>>> import numpy as np
>>> from numpy import linalg as LA
>>> np.set_printoptions(precision=2, suppress=True, linewidth=200, sign=" ")
>>> def rnd(a):
...     return np.round(a, 2) + 0
... 
>>> mat = np.loadtxt("out6.csv", delimiter=",")
>>> print(mat)
[[ 2. -3. -1. -3.  2.]
 [-3.  0.  2. -2. -2.]
 [ 2.  1. -3.  3.  2.]
 [ 1.  1.  0. -3. -2.]
 [ 1. -3.  1.  3.  1.]]
>>> left, sigma, Vh = LA.svd(mat, full_matrices=False)
>>> print(rnd(Vh @ Vh.T))
[[ 1.  0.  0.  0.  0.]
 [ 0.  1.  0.  0.  0.]
 [ 0.  0.  1.  0.  0.]
 [ 0.  0.  0.  1.  0.]
 [ 0.  0.  0.  0.  1.]]
>>> print(rnd(np.abs(Vh[0])))
[ 0.42  0.16  0.36  0.66  0.48]
>>> print(np.allclose(left * sigma @ Vh, mat))
True
>>> print(rnd(sigma / sigma[0]))
[ 1.    0.72  0.61  0.25  0.06]
>>> print(rnd(LA.eigvals(mat)))
[ 5.38+0.j   -4.93+0.j   -1.46+3.06j -1.46-3.06j -0.53+0.j  ]
>>> print(rnd(LA.det(2 * mat)), rnd(LA.det(mat)))
5184.0 162.0
>>> print(rnd(np.poly(mat)))
[   1.    3.  -15.  -91. -348. -162.]
>>> print(rnd(LA.det(mat[::-1])))
162.0
>>> print(np.einsum("ii->", mat))
-3.0
>>> print(np.kron(np.eye(2, dtype=int), mat))
[[ 2. -3. -1. -3.  2.  0. -0. -0. -0.  0.]
 [-3.  0.  2. -2. -2. -0.  0.  0. -0. -0.]
 [ 2.  1. -3.  3.  2.  0.  0. -0.  0.  0.]
 [ 1.  1.  0. -3. -2.  0.  0.  0. -0. -0.]
 [ 1. -3.  1.  3.  1.  0. -0.  0.  0.  0.]
 [ 0. -0. -0. -0.  0.  2. -3. -1. -3.  2.]
 [-0.  0.  0. -0. -0. -3.  0.  2. -2. -2.]
 [ 0.  0. -0.  0.  0.  2.  1. -3.  3.  2.]
 [ 0.  0.  0. -0. -0.  1.  1.  0. -3. -2.]
 [ 0. -0.  0.  0.  0.  1. -3.  1.  3.  1.]]
>>> print(np.einsum("ij,ji->", mat, mat))
39.0
>>> E = np.load("run13.npy")
>>> print(E)
[[ 0  0  0  0  0  0  1]
 [ 0  0  0  0  1  0  0]
 [ 0  0  0  1  0  0  0]
 [ 0  0  0  0  0  1  0]
 [ 0  1  0  0  0  0  0]
 [ 0  0  1  0  0  0  0]
 [ 1  0  0  0  0  0  0]]
>>> print(E.sum(axis=0))
[ 1  1  1  1  1  1  1]
>>> print(np.count_nonzero(E))
7
>>> print(rnd(LA.norm(E)))
2.65
>>> print(rnd(LA.svd(E, compute_uv=False)))
[ 1.  1.  1.  1.  1.  1.  1.]
>>> print(np.unravel_index(np.abs(E).argmax(), E.shape))
(np.int64(0), np.int64(6))
>>> print(E.shape)
(7, 7)
>>> print(E - E[0])
[[ 0  0  0  0  0  0  0]
 [ 0  0  0  0  1  0 -1]
 [ 0  0  0  1  0  0 -1]
 [ 0  0  0  0  0  1 -1]
 [ 0  1  0  0  0  0 -1]
 [ 0  0  1  0  0  0 -1]
 [ 1  0  0  0  0  0 -1]]
>>> print(rnd(np.sort(np.abs(LA.eigvals(E)))[::-1]))
[ 1.  1.  1.  1.  1.  1.  1.]
>>> print(E @ np.ones(7))
[ 1.  1.  1.  1.  1.  1.  1.]
>>> pr = np.eye(7)[2]
>>> for _ in range(3):
...     pr = pr @ E
...     print(pr.round(2))
... 
[ 0.  0.  0.  1.  0.  0.  0.]
[ 0.  0.  0.  0.  0.  1.  0.]
[ 0.  0.  1.  0.  0.  0.  0.]
>>> print(LA.matrix_power(E, 2))
[[ 1  0  0  0  0  0  0]
 [ 0  1  0  0  0  0  0]
 [ 0  0  0  0  0  1  0]
 [ 0  0  1  0  0  0  0]
 [ 0  0  0  0  1  0  0]
 [ 0  0  0  1  0  0  0]
 [ 0  0  0  0  0  0  1]]
>>> print(rnd(np.sort(np.abs(LA.eigvals(E)))))
[ 1.  1.  1.  1.  1.  1.  1.]
>>> print(np.trace(E))
0
>>> print(rnd(np.abs(LA.eigvals(E)).max()))
1.0
>>> rng = np.random.default_rng(13)
>>> lab = rng.permutation(7)
>>> print(lab)
[ 3  0  2  6  5  1  4]
>>> out = E[lab][:, lab]
>>> print(np.diag(out))
[ 0  0  0  0  0  0  0]
>>> feats = np.loadtxt("data.csv", delimiter=",")
>>> print(feats)
[[ 41.   6.   7.   6.   6.   8.   7.   4.]
 [  6.  18.   0.   8.   4.   7.   3.   9.]
 [  7.   4.  17.   9.   3.   3.   3.   0.]
 [  6.   8.   6.  29.   8.   2.   6.   6.]
 [  0.   0.   2.   4. -48.   8.   1.   4.]
 [  4.   2.   9.   3.   8.  39.   3.   4.]
 [  9.   2.   2.   2.   9.   8.  19.   5.]
 [  2.   4.   2.   5.   9.   6.   4.  -2.]]
>>> r0, r1 = feats[2], feats[3]
>>> print(r0 @ r0)
462.0
>>> pr = (r0 @ r1) / (r0 @ r0) * r0
>>> print(rnd(r1 - pr))
[ -1.35   3.8  -11.85  19.55   4.85  -1.15   2.85   6.  ]
>>> print(rnd(pr))
[  7.35   4.2   17.85   9.45   3.15   3.15   3.15   0.  ]
>>> out = np.array([[0, -3, -2, 1, -3, -1, -3, -1],
...     [2, 1, -1, -3, -1, -3, 0, -3],
...     [-2, -3, 3, -3, 3, 3, 2, 3],
...     [0, 1, 2, -3, -3, 2, 1, 0],
...     [1, -1, 1, -2, 3, 1, -2, -2],
...     [0, -1, 1, -1, 3, -2, -2, -3],
...     [0, 2, -1, 3, 3, -3, -1, -1],
...     [2, 1, -2, -3, 3, -1, 3, 2]])
>>> M = out + out.T
>>> print(M)
[[ 0 -1 -4  1 -2 -1 -3  1]
 [-1  2 -4 -2 -2 -4  2 -2]
 [-4 -4  6 -1  4  4  1  1]
 [ 1 -2 -1 -6 -5  1  4 -3]
 [-2 -2  4 -5  6  4  1  1]
 [-1 -4  4  1  4 -4 -5 -4]
 [-3  2  1  4  1 -5 -2  2]
 [ 1 -2  1 -3  1 -4  2  4]]
>>> out = np.array([[5, -1], [5, 5], [4, 2], [-3, 4], [1, 2], [-4, -5], [1, -1], [4, -5]])
>>> print(np.einsum("ij,ij->i", M, M))
[  33   53  103   93  103  107   64   52]
>>> print(np.einsum("ij->j", M))
[ -9 -11   7 -11   7  -9   0   0]
>>> print(rnd(LA.eigvalsh(M).min()))
-13.12
>>> x = np.array([1, -3, -1, -2, 1, 1, 0, -2])
>>> rhs = M @ x
>>> b, lr = np.zeros(8), 1 / LA.norm(M, 2) ** 2
>>> for i in range(200):
...     b -= lr * M.T @ (M @ b - rhs)
...     if i % 50 == 0: print(i, round(LA.norm(M @ b - rhs), 2))
... 
0 21.05
50 1.4
100 1.04
150 0.78
>>> print(rnd(b))
[ 0.97 -2.79 -0.81 -2.21  0.81  1.01 -0.27 -1.92]
>>> A = np.load("test19.npy")
>>> print(A)
[[ 2  1  2  0]
 [ 1  0  0  0]
 [ 0  0  2  2]
 [ 0  1  2  0]]
>>> print(rnd(LA.eigvals(A).sum().real))
4.0
>>> print(np.einsum("ij,ji->", A, A))
18
>>> print(rnd(LA.det(2 * A)), rnd(LA.det(A)))
0.0 0.0
>>> hat = np.triu(np.array([[1, 8, -8, -4], [9, -3, -4, 0], [-5, 8, 0, -5], [0, -2, 8, 1]]), 1) + np.eye(4)
>>> out = hat @ A @ LA.inv(hat)
>>> print(rnd(np.poly(out)))
[ 1. -4. -1. 10.  0.]
>>> print(LA.matrix_rank(out))
3
>>> print(hat @ A - A @ hat)
[[  8. -20.  -4.   2.]
 [  0.  -8.   0.  -4.]
 [  0.  -5. -10.  10.]
 [  0.   0.   4.  10.]]
>>> print(out)
[[   10.   -83.  -274. -1346.]
 [    1.    -8.   -32.  -164.]
 [    0.    -5.   -28.  -138.]
 [    0.     1.     6.    30.]]
>>> r0 = np.array([0, 5, 6, 7, 6, 4, 9])
>>> X = 5 * np.eye(7) + np.outer(r0, r0)
>>> print(X)
[[  5.   0.   0.   0.   0.   0.   0.]
 [  0.  30.  30.  35.  30.  20.  45.]
 [  0.  30.  41.  42.  36.  24.  54.]
 [  0.  35.  42.  54.  42.  28.  63.]
 [  0.  30.  36.  42.  41.  24.  54.]
 [  0.  20.  24.  28.  24.  21.  36.]
 [  0.  45.  54.  63.  54.  36.  86.]]
>>> # symmetric, so the eigenvalues are real
>>> O, Rm = LA.qr(X)
>>> print(abs(Rm[0, 0]), rnd(LA.norm(X[:, 0])))
5.0 5.0
>>> print(np.allclose(Rm.T @ Rm, X.T @ X))
True
>>> print(rnd(O @ Rm))
[[  5.   0.   0.   0.   0.   0.   0.]
 [  0.  30.  30.  35.  30.  20.  45.]
 [  0.  30.  41.  42.  36.  24.  54.]
 [  0.  35.  42.  54.  42.  28.  63.]
 [  0.  30.  36.  42.  41.  24.  54.]
 [  0.  20.  24.  28.  24.  21.  36.]
 [  0.  45.  54.  63.  54.  36.  86.]]
>>> print(rnd(np.abs(np.diag(Rm))))
[  5.    79.69   7.8    6.71   5.76   5.27   6.12]
>>> W0 = np.loadtxt("block12.csv", delimiter=",")
>>> print(rnd(W0))
[[ 0.5   0.    0.87  0.  ]
 [ 0.    1.    0.    0.  ]
 [-0.87  0.    0.5   0.  ]
 [ 0.    0.    0.    1.  ]]
>>> O, Rm = LA.qr(W0)
>>> print(rnd(Rm))
[[-1.  0.  0.  0.]
 [ 0.  1.  0.  0.]
 [ 0.  0.  1.  0.]
 [ 0.  0.  0.  1.]]
>>> print(rnd(O.T @ O))
[[ 1.  0.  0.  0.]
 [ 0.  1.  0.  0.]
 [ 0.  0.  1.  0.]
 [ 0.  0.  0.  1.]]
>>> arr = np.array([[0.3, -0.6],
...     [0.2, 3.1],
...     [1.4, 1.0],
...     [2.1, -0.2],
...     [0.8, -0.3],
...     [0.8, -1.3],
...     [0.9, 0.8]])
>>> arr[3] = arr[4] + 0.05 * rng.normal(size=2)
>>> print(rnd(arr))
[[ 0.3  -0.6 ]
 [ 0.2   3.1 ]
 [ 1.4   1.  ]
 [ 0.87 -0.28]
 [ 0.8  -0.3 ]
 [ 0.8  -1.3 ]
 [ 0.9   0.8 ]]
>>> out = np.c_[arr[:, :1] @ np.array([[3]]), np.array([1, 1, 1, -2, 0, 0, 2])]
>>> print(rnd(out))
[[ 0.9  1. ]
 [ 0.6  1. ]
 [ 4.2  1. ]
 [ 2.6 -2. ]
 [ 2.4  0. ]
 [ 2.4  0. ]
 [ 2.7  2. ]]
>>> print(LA.matrix_rank(np.c_[arr, out]))
3
>>> print(rnd(LA.norm(out - arr @ LA.lstsq(arr, out)[0], axis=0)))
[ 0.    2.85]
>>> r0, r1 = arr[4], arr[1]
>>> print(rnd(r0 @ r0))
0.73
>>> print(rnd(r0 @ r1))
-0.77
>>> pr = (r0 @ r1) / (r0 @ r0) * r0
>>> print(LA.matrix_rank(np.outer(r0, r1)))
1
>>> print(rnd(LA.norm(r0 + r1) ** 2 + LA.norm(r0 - r1) ** 2))
20.76
>>> print(rnd((r1 - pr) @ r0))
0.0
>>> out = arr / np.sqrt((arr ** 2).mean(axis=1, keepdims=True))
>>> print(rnd(arr - arr.mean(axis=1, keepdims=True)))
[[ 0.45 -0.45]
 [-1.45  1.45]
 [ 0.2  -0.2 ]
 [ 0.57 -0.57]
 [ 0.55 -0.55]
 [ 1.05 -1.05]
 [ 0.05 -0.05]]
>>> print(LA.matrix_rank(out) == LA.matrix_rank(arr))
True
>>> blk = np.stack([arr, -3 * arr, arr[::-1]])
>>> print((blk @ arr.T).shape)
(3, 7, 7)
>>> print(LA.matrix_rank(blk))
[ 2  2  2]
>>> print(rnd(np.einsum("bij,cij->bc", blk, blk)))
[[ 18.4  -55.2   -5.69]
 [-55.2  165.59  17.07]
 [ -5.69  17.07  18.4 ]]
>>> print(rnd(blk.sum(axis=0)))
[[ 0.3   2.  ]
 [ 0.4  -7.5 ]
 [-2.   -2.3 ]
 [-0.87  0.28]
 [-0.2   1.6 ]
 [-1.4   5.7 ]
 [-1.5  -2.2 ]]
